$ ipython --no-banner

In [1]: import numpy as np

In [2]: np.set_printoptions(suppress=True, linewidth=120)

In [3]: tidy = lambda a: np.round(a, 2) + 0

In [4]: m1 = np.array([[5, 6, 7, 8, 9],
   ...:     [10, 11, 12, 13, 14],
   ...:     [15, 16, 17, 18, 19],
   ...:     [20, 21, 22, 23, 24]])

In [5]: gram = m1.T @ m1

In [6]: np.diag(gram)
Out[6]: array([ 750,  854,  966, 1086, 1214])

In [7]: np.linalg.matrix_rank(gram)
Out[7]: np.int64(2)

In [8]: (m1 @ m1.T).shape
Out[8]: (4, 4)

In [9]: gram
Out[9]: 
array([[ 750,  800,  850,  900,  950],
       [ 800,  854,  908,  962, 1016],
       [ 850,  908,  966, 1024, 1082],
       [ 900,  962, 1024, 1086, 1148],
       [ 950, 1016, 1082, 1148, 1214]])

In [10]: W = np.array([[0, 0, 3], [3, 2, -2], [-3, 3, -1], [-2, -5, 3], [3, -1, -2]])

In [11]: c = np.array([0, 1, 0])

In [12]: act = np.maximum(m1 @ W + c, 0)

In [13]: (act > 0).mean(axis=0)
Out[13]: array([1., 0., 1.])

In [14]: act
Out[14]: 
array([[ 8,  0,  2],
       [13,  0,  7],
       [18,  0, 12],
       [23,  0, 17]])

In [15]: np.linalg.matrix_rank(act)
Out[15]: np.int64(2)

In [16]: basis = np.array([[-1, -2], [2, 3], [2, -1]])

In [17]: act @ basis
Out[17]: 
array([[ -4, -18],
       [  1, -33],
       [  6, -48],
       [ 11, -63]])

In [18]: left, sv, Vh = np.linalg.svd(m1)

In [19]: np.argmax(sv[:-1] / (sv[1:] + 1e-6)) + 1
Out[19]: np.int64(2)

In [20]: tidy(sv)
Out[20]: array([69.75,  2.27,  0.  ,  0.  ])

In [21]: A2 = left[:, :2] @ np.diag(sv[:2]) @ Vh[:2]

In [22]: tidy(np.linalg.norm(m1 - A2) / np.linalg.norm(m1))
Out[22]: np.float64(0.0)

In [23]: np.linalg.matrix_rank(m1, rtol=0.05)
Out[23]: np.int64(1)

In [24]: np.linalg.matrix_rank(A2)
Out[24]: np.int64(2)

In [25]: tidy(np.abs(m1 - A2).max())
Out[25]: np.float64(0.0)

In [26]: tidy(A2)
Out[26]: 
array([[ 5.,  6.,  7.,  8.,  9.],
       [10., 11., 12., 13., 14.],
       [15., 16., 17., 18., 19.],
       [20., 21., 22., 23., 24.]])

In [27]: tidy(np.linalg.norm(m1 - A2, 2)), tidy(sv[2])
Out[27]: (np.float64(0.0), np.float64(0.0))

In [28]: F = np.load("dump.npy")

In [29]: F
Out[29]: 
array([[ -3,  -1,   2],
       [ -5,  -2,   0],
       [ -8,  -3,   1],
       [-10,  -3,  -2],
       [ -9,  -4,  -4],
       [ -6,  -2,  -3],
       [ -3,   0,   0],
       [ -1,  -2,  -3],
       [ -4,  -2,  -2],
       [ -6,  -1,  -2],
       [ -6,   2,  -4],
       [ -7,   2,  -7],
       [ -6,   0, -10],
       [ -8,  -3,  -7],
       [ -6,  -5,  -7],
       [ -7,  -4,  -5],
       [ -6,  -2,  -3],
       [ -5,   0,  -6],
       [ -4,   3,  -7],
       [ -6,   2,  -5],
       [ -6,   3,  -3],
       [ -9,   4,  -1],
       [-10,   1,   1],
       [ -7,  -1,   0],
       [ -8,   0,   3],
       [-11,  -3,   5],
       [-11,  -6,   6]])

In [30]: # row 16 repeats row 5

In [31]: A2 = np.c_[F[:, :2] @ np.array([[6, 9], [-9, 0]]), np.array([1, 1, -3, -1, -2, 3, -1, 3, -3, -3, 0, -1, 2, -1, 3, 2, -1, 1, 0, -2, 2, 0, 3, 2, 1, -3, 2])]

In [32]: A2
Out[32]: 
array([[ -9, -27,   1],
       [-12, -45,   1],
       [-21, -72,  -3],
       [-33, -90,  -1],
       [-18, -81,  -2],
       [-18, -54,   3],
       [-18, -27,  -1],
       [ 12,  -9,   3],
       [ -6, -36,  -3],
       [-27, -54,  -3],
       [-54, -54,   0],
       [-60, -63,  -1],
       [-36, -54,   2],
       [-21, -72,  -1],
       [  9, -54,   3],
       [ -6, -63,   2],
       [-18, -54,  -1],
       [-30, -45,   1],
       [-51, -36,   0],
       [-54, -54,  -2],
       [-63, -54,   2],
       [-90, -81,   0],
       [-69, -90,   3],
       [-33, -63,   2],
       [-48, -72,   1],
       [-39, -99,  -3],
       [-12, -99,   2]])

In [33]: tidy(np.linalg.norm(A2 - F @ np.linalg.lstsq(F, A2)[0], axis=0))
Out[33]: array([ 0.  ,  0.  , 10.34])

In [34]: tidy(np.linalg.lstsq(F, A2[:, 0])[0])
Out[34]: array([ 6., -9.,  0.])

In [35]: O, vecs = np.linalg.qr(F[:, :1])[0], np.linalg.qr(F[:, 1:])[0]

In [36]: sv = np.linalg.svd(O.T @ vecs, compute_uv=False)

In [37]: tidy(np.degrees(np.arccos(sv.clip(0, 1))))
Out[37]: array([55.21])

In [38]: D = np.linalg.norm(F[:, None] - F[None], axis=-1)

In [39]: np.flatnonzero(D[6] < D.mean() / 2)
Out[39]: array([0, 1, 6, 8])

In [40]: tidy(D[:5, :5])
Out[40]: 
array([[0.  , 3.  , 5.48, 8.31, 9.  ],
       [3.  , 0.  , 3.32, 5.48, 6.  ],
       [5.48, 3.32, 0.  , 3.61, 5.2 ],
       [8.31, 5.48, 3.61, 0.  , 2.45],
       [9.  , 6.  , 5.2 , 2.45, 0.  ]])

In [41]: (D + 1e9 * np.eye(27)).round(6).argmin(axis=1)
Out[41]: array([ 6,  8, 23,  4, 15, 16,  0,  8,  1,  5, 19, 19, 11, 15, 15,  4,  5, 19, 19, 10, 10, 20, 24,  1, 22, 26, 25])

In [42]: np.unravel_index(D.round(6).argmax(), D.shape)
Out[42]: (np.int64(12), np.int64(26))

In [43]: O, r_ = np.linalg.qr(F)

In [44]: np.allclose(r_.T @ r_, F.T @ F)
Out[44]: True

In [45]: tidy(np.trace(O @ O.T))
Out[45]: np.float64(3.0)

In [46]: O.shape, r_.shape
Out[46]: ((27, 3), (3, 3))

In [47]: tidy(np.abs(np.diag(r_)))
Out[47]: array([36.5 , 12.79, 21.02])

In [48]: tidy(O.T @ O)
Out[48]: 
array([[1., 0., 0.],
       [0., 1., 0.],
       [0., 0., 1.]])

In [49]: tidy(abs(r_[0, 0])), tidy(np.linalg.norm(F[:, 0]))
Out[49]: (np.float64(36.5), np.float64(36.5))

In [50]: tidy(r_)
Out[50]: 
array([[ 36.5 ,   5.95,   8.96],
       [  0.  ,  12.79,  -4.09],
       [  0.  ,   0.  , -21.02]])
